In [1]: import numpy as np

In [2]: np.set_printoptions(precision=1, suppress=True, linewidth=140, floatmode="fixed")

In [3]: Y = np.array([[3, 2, -1, -2, 3],
   ...:     [2, -1, 3, -3, -1],
   ...:     [-2, 3, 0, -1, -1],
   ...:     [3, 1, 2, -3, -1],
   ...:     [2, -3, -3, -3, 0]])

In [4]: mat = Y - Y.T

In [5]: mat
Out[5]: 
array([[ 0,  0,  1, -5,  1],
       [ 0,  0,  0, -4,  2],
       [-1,  0,  0, -3,  2],
       [ 5,  4,  3,  0,  2],
       [-1, -2, -2, -2,  0]])

In [6]: np.argsort(-np.linalg.norm(mat, axis=0).round(6), kind="stable")[:3]
Out[6]: array([3, 0, 1])

In [7]: np.round(np.linalg.norm(mat, 2) / np.linalg.norm(mat), 1)
Out[7]: np.float64(0.7)

In [8]: [round(float(x), 1) for x in np.linalg.svd(mat, compute_uv=False)[:3]]
Out[8]: [7.9, 7.9, 1.5]

In [9]: arr = np.load("out9.npy")

In [10]: arr
Out[10]: 
array([[3, 1, 0, 0, 4, 0, 1, 1],
       [4, 1, 3, 2, 3, 1, 3, 0],
       [0, 0, 0, 0, 0, 0, 0, 0],
       [3, 1, 0, 0, 2, 0, 1, 1],
       [0, 1, 1, 2, 2, 0, 0, 3],
       [2, 6, 4, 4, 5, 4, 2, 4],
       [3, 7, 7, 6, 8, 5, 3, 4],
       [1, 1, 3, 2, 1, 1, 1, 0],
       [1, 3, 1, 1, 5, 2, 1, 3],
       [5, 4, 6, 5, 5, 3, 4, 1],
       [6, 1, 0, 0, 4, 0, 3, 1],
       [7, 4, 7, 6, 6, 3, 6, 4],
       [3, 3, 4, 4, 3, 2, 3, 4],
       [3, 1, 0, 0, 2, 0, 1, 1],
       [4, 4, 3, 3, 4, 2, 2, 2],
       [5, 1, 3, 3, 2, 0, 3, 2],
       [0, 0, 0, 0, 0, 0, 0, 0],
       [1, 3, 3, 3, 4, 2, 1, 1],
       [7, 7, 7, 7, 9, 4, 5, 6],
       [3, 0, 0, 0, 2, 0, 2, 0],
       [3, 1, 1, 2, 4, 0, 2, 3],
       [1, 2, 4, 4, 3, 1, 1, 3],
       [4, 1, 3, 2, 3, 1, 3, 0],
       [4, 3, 3, 3, 4, 2, 3, 1],
       [0, 1, 1, 2, 4, 0, 0, 3],
       [1, 4, 2, 3, 5, 2, 1, 6],
       [1, 1, 3, 2, 1, 1, 1, 0],
       [7, 5, 7, 6, 6, 3, 5, 5],
       [2, 7, 5, 6, 7, 4, 2, 7],
       [7, 7, 7, 7, 7, 4, 5, 6],
       [0, 0, 0, 0, 0, 0, 0, 0],
       [0, 0, 0, 0, 0, 0, 0, 0],
       [2, 0, 3, 3, 0, 0, 2, 1],
       [4, 2, 3, 2, 3, 1, 2, 1],
       [2, 4, 6, 5, 3, 3, 2, 1],
       [0, 0, 0, 0, 0, 0, 0, 0],
       [4, 4, 3, 3, 4, 2, 2, 2],
       [4, 3, 1, 1, 5, 2, 3, 3],
       [1, 4, 4, 5, 4, 2, 1, 4]])

In [11]: U, s, VT = np.linalg.svd(arr)

In [12]: s.round(1) + 0
Out[12]: array([54.4, 13.1, 10.2,  6.3,  4.1,  2.5,  1.4,  0.0])

In [13]: np.argmax(s[:-1] / (s[1:] + 1e-6)) + 1
Out[13]: np.int64(7)

In [14]: Y = U[:, :7] @ np.diag(s[:7]) @ VT[:7]

In [15]: np.linalg.matrix_rank(Y)
Out[15]: np.int64(7)

In [16]: round(np.abs(arr - Y).max(), 1)
Out[16]: np.float64(0.0)

In [17]: np.linalg.matrix_rank(arr, rtol=0.05)
Out[17]: np.int64(5)

In [18]: np.argsort(-np.linalg.norm(arr, axis=0).round(6), kind="stable")[:3]
Out[18]: array([4, 2, 0])

In [19]: np.linalg.matrix_rank(arr, rtol=0.1)
Out[19]: np.int64(4)

In [20]: np.linalg.cond(arr) > 100
Out[20]: np.True_

In [21]: [round(float(x), 1) for x in np.linalg.svd(arr, compute_uv=False)[:3]]
Out[21]: [54.4, 13.1, 10.2]
